% python3 -q
>>> import numpy as np
>>> np.set_printoptions(suppress=True, linewidth=140)
>>> W0 = np.loadtxt("data.csv", delimiter=",")
>>> print(W0)
[[6. 1. 1. 1. 1. 1. 1. 1. 1.]
 [1. 6. 1. 1. 1. 1. 1. 1. 1.]
 [1. 1. 6. 1. 1. 1. 1. 1. 1.]
 [1. 1. 1. 6. 1. 1. 1. 1. 1.]
 [1. 1. 1. 1. 6. 1. 1. 1. 1.]
 [1. 1. 1. 1. 1. 6. 1. 1. 1.]
 [1. 1. 1. 1. 1. 1. 6. 1. 1.]
 [1. 1. 1. 1. 1. 1. 1. 6. 1.]
 [1. 1. 1. 1. 1. 1. 1. 1. 6.]]
>>> left, s, vt = np.linalg.svd(W0, full_matrices=False)
>>> print(np.abs(left[:, 0]).round(6).argmax())
0
>>> print(s.round(1))
[14.  5.  5.  5.  5.  5.  5.  5.  5.]
>>> print(round(np.sqrt((s ** 2).sum()), 1), round(float(np.linalg.norm(W0)), 1))
19.9 19.9
>>> print(np.round(left.T @ W0 @ vt.T, 1) + 0)
[[14.  0.  0.  0.  0.  0.  0.  0.  0.]
 [ 0.  5.  0.  0.  0.  0.  0.  0.  0.]
 [ 0.  0.  5.  0.  0.  0.  0.  0.  0.]
 [ 0.  0.  0.  5.  0.  0.  0.  0.  0.]
 [ 0.  0.  0.  0.  5.  0.  0.  0.  0.]
 [ 0.  0.  0.  0.  0.  5.  0.  0.  0.]
 [ 0.  0.  0.  0.  0.  0.  5.  0.  0.]
 [ 0.  0.  0.  0.  0.  0.  0.  5.  0.]
 [ 0.  0.  0.  0.  0.  0.  0.  0.  5.]]
>>> print(np.round(s / s[0], 1))
[1.  0.4 0.4 0.4 0.4 0.4 0.4 0.4 0.4]
>>> print(np.round(np.cumsum(s ** 2) / np.sum(s ** 2), 1))
[0.5 0.6 0.6 0.7 0.7 0.8 0.9 0.9 1. ]
>>> print(np.round(left.T @ left, 1) + 0)
[[1. 0. 0. 0. 0. 0. 0. 0. 0.]
 [0. 1. 0. 0. 0. 0. 0. 0. 0.]
 [0. 0. 1. 0. 0. 0. 0. 0. 0.]
 [0. 0. 0. 1. 0. 0. 0. 0. 0.]
 [0. 0. 0. 0. 1. 0. 0. 0. 0.]
 [0. 0. 0. 0. 0. 1. 0. 0. 0.]
 [0. 0. 0. 0. 0. 0. 1. 0. 0.]
 [0. 0. 0. 0. 0. 0. 0. 1. 0.]
 [0. 0. 0. 0. 0. 0. 0. 0. 1.]]
>>> print(np.round(np.linalg.matrix_power(W0, 3), 1))
[[416. 291. 291. 291. 291. 291. 291. 291. 291.]
 [291. 416. 291. 291. 291. 291. 291. 291. 291.]
 [291. 291. 416. 291. 291. 291. 291. 291. 291.]
 [291. 291. 291. 416. 291. 291. 291. 291. 291.]
 [291. 291. 291. 291. 416. 291. 291. 291. 291.]
 [291. 291. 291. 291. 291. 416. 291. 291. 291.]
 [291. 291. 291. 291. 291. 291. 416. 291. 291.]
 [291. 291. 291. 291. 291. 291. 291. 416. 291.]
 [291. 291. 291. 291. 291. 291. 291. 291. 416.]]
>>> print(np.allclose(W0, W0.T))
True
>>> print((W0 + W0.T) / 2)
[[6. 1. 1. 1. 1. 1. 1. 1. 1.]
 [1. 6. 1. 1. 1. 1. 1. 1. 1.]
 [1. 1. 6. 1. 1. 1. 1. 1. 1.]
 [1. 1. 1. 6. 1. 1. 1. 1. 1.]
 [1. 1. 1. 1. 6. 1. 1. 1. 1.]
 [1. 1. 1. 1. 1. 6. 1. 1. 1.]
 [1. 1. 1. 1. 1. 1. 6. 1. 1.]
 [1. 1. 1. 1. 1. 1. 1. 6. 1.]
 [1. 1. 1. 1. 1. 1. 1. 1. 6.]]
>>> print(round(np.abs(np.linalg.eigvals(W0)).max(), 1))
14.0
>>> vec = np.ones(9)
>>> for _ in range(4):
...     vec = W0 @ vec
...     vec /= np.linalg.norm(vec)
...     print(round(vec @ W0 @ vec, 1))
... 
14.0
14.0
14.0
14.0
>>> print(np.round(np.linalg.eigvalsh(W0)[-1], 1))
14.0
>>> print(vec.round(1))
[0.3 0.3 0.3 0.3 0.3 0.3 0.3 0.3 0.3]
>>> out = W0 / np.linalg.norm(W0, axis=1, keepdims=True)
>>> C2 = out @ out.T
>>> print((C2 - 2 * np.eye(9)).round(6).argmax(axis=1))
[1 0 0 0 0 0 0 0 0]
>>> E = np.load("m.npy")
>>> print(E)
[[  5   3  -1   5  -4  -1  -4  -5]
 [  1  -2  -1   4  -3   2  -7 -10]
 [ -3   3  -1   3  -3   7  -2  -8]
 [ -4   3   2   0  -6  11   2 -11]
 [ -9   6  -2  -5  -5   8   7  -7]
 [ -5   1  -4  -9  -8  13   2  -6]
 [ -4   6  -5 -14 -10   8   0  -1]
 [ -4  11  -3 -12  -9   8   0  -5]
 [ -7   8   0 -12 -13   3   3  -9]
 [ -9   4   3 -17 -15   4   1  -6]
 [ -8   6   3 -19 -16   2  -3  -7]]
>>> out = np.c_[E[:, :7] @ np.array([[1, 1, 3, 2, 2, 0, 1],
...     [3, 1, 1, 2, 3, 0, 1],
...     [1, 1, 2, 3, 3, 0, 1],
...     [0, 3, 2, 0, 0, 1, 1],
...     [0, 1, 0, 3, 3, 2, 3],
...     [2, 2, 1, 3, 2, 1, 3],
...     [3, 1, 0, 2, 0, 2, 3]]), np.array([6, 0, 7, 4, 3, 8, 0, 5, 0, 2, 3])]
>>> print(out)
[[ -1  12  25 -10   2 -12 -15   6]
 [-23   4   9 -22 -12 -14 -22   0]
 [ 13  17   5   5   5   0   8   7]
 [ 35  19   6  23  11   3  22   4]
 [ 44  -2 -27  11  -5   7  20   3]
 [ 26 -15 -27  -1 -17  -8   4   8]
 [ 25 -39 -36 -17 -19 -26 -23   0]
 [ 42 -25 -23   2   5 -22 -11   5]
 [ 32 -39 -34 -22 -23 -29 -32   0]
 [ 17 -59 -47 -32 -34 -41 -49   2]
 [  8 -71 -48 -43 -33 -55 -69   3]]
>>> print(np.linalg.matrix_rank(np.c_[E, out]))
9
>>> r0, g = E[5], E[1]
>>> print(r0 @ g)
57
>>> pr = (r0 @ g) / (r0 @ r0) * r0
>>> print(np.round((g - pr) @ r0, 1))
-0.0
>>> print(np.round(np.linalg.norm(r0 + g) ** 2 + np.linalg.norm(r0 - g) ** 2, 1))
1160.0
>>> print(np.linalg.matrix_rank(np.outer(r0, g)))
1
>>> print(np.outer(r0, g))
[[  -5   10    5  -20   15  -10   35   50]
 [   1   -2   -1    4   -3    2   -7  -10]
 [  -4    8    4  -16   12   -8   28   40]
 [  -9   18    9  -36   27  -18   63   90]
 [  -8   16    8  -32   24  -16   56   80]
 [  13  -26  -13   52  -39   26  -91 -130]
 [   2   -4   -2    8   -6    4  -14  -20]
 [  -6   12    6  -24   18  -12   42   60]]
>>> feats = np.loadtxt("sample0.csv", delimiter=",")
>>> print(feats)
[[-1. -3.  2. -1. -2.  2.  1.]
 [-3.  1.  0. -1. -2.  3.  1.]
 [-2. -1.  3. -1. -2. -1.  0.]
 [ 0.  2. -1.  0. -2. -1. -3.]
 [-3.  1.  2.  3.  1. -3. -3.]
 [ 3.  0. -3.  1.  1. -1. -2.]
 [-3.  1.  2.  3.  1. -3. -3.]]
>>> left, s, vt = np.linalg.svd(feats, full_matrices=False)
>>> print(left.shape, s.shape, vt.shape)
(7, 7) (7,) (7, 7)
>>> print(np.round(left.T @ left, 1) + 0)
[[1. 0. 0. 0. 0. 0. 0.]
 [0. 1. 0. 0. 0. 0. 0.]
 [0. 0. 1. 0. 0. 0. 0.]
 [0. 0. 0. 1. 0. 0. 0.]
 [0. 0. 0. 0. 1. 0. 0.]
 [0. 0. 0. 0. 0. 1. 0.]
 [0. 0. 0. 0. 0. 0. 1.]]
>>> print(np.round(vt @ vt.T, 1) + 0)
[[1. 0. 0. 0. 0. 0. 0.]
 [0. 1. 0. 0. 0. 0. 0.]
 [0. 0. 1. 0. 0. 0. 0.]
 [0. 0. 0. 1. 0. 0. 0.]
 [0. 0. 0. 0. 1. 0. 0.]
 [0. 0. 0. 0. 0. 1. 0.]
 [0. 0. 0. 0. 0. 0. 1.]]
>>> print(np.round(np.abs(vt[0]), 1))
[0.3 0.2 0.2 0.4 0.2 0.5 0.5]
>>> print(round(float(np.sqrt((s ** 2).sum())), 1), round(np.linalg.norm(feats), 1))
14.0 14.0
>>> print((s > 1e-8).sum())
6
>>> print(np.abs(left[:, 0]).round(6).argmax())
4
>>> print(np.allclose(left * s @ vt, feats))
True
>>> print(np.round(s / s[0], 1) + 0)
[1.  0.8 0.5 0.4 0.2 0.  0. ]
>>> print(np.round(np.cumsum(s ** 2) / np.sum(s ** 2), 1))
[0.5 0.8 0.9 1.  1.  1.  1. ]
>>> print(np.round(left.T @ feats @ vt.T, 1) + 0)
[[9.7 0.  0.  0.  0.  0.  0. ]
 [0.  8.1 0.  0.  0.  0.  0. ]
 [0.  0.  4.5 0.  0.  0.  0. ]
 [0.  0.  0.  3.5 0.  0.  0. ]
 [0.  0.  0.  0.  2.2 0.  0. ]
 [0.  0.  0.  0.  0.  0.4 0. ]
 [0.  0.  0.  0.  0.  0.  0. ]]
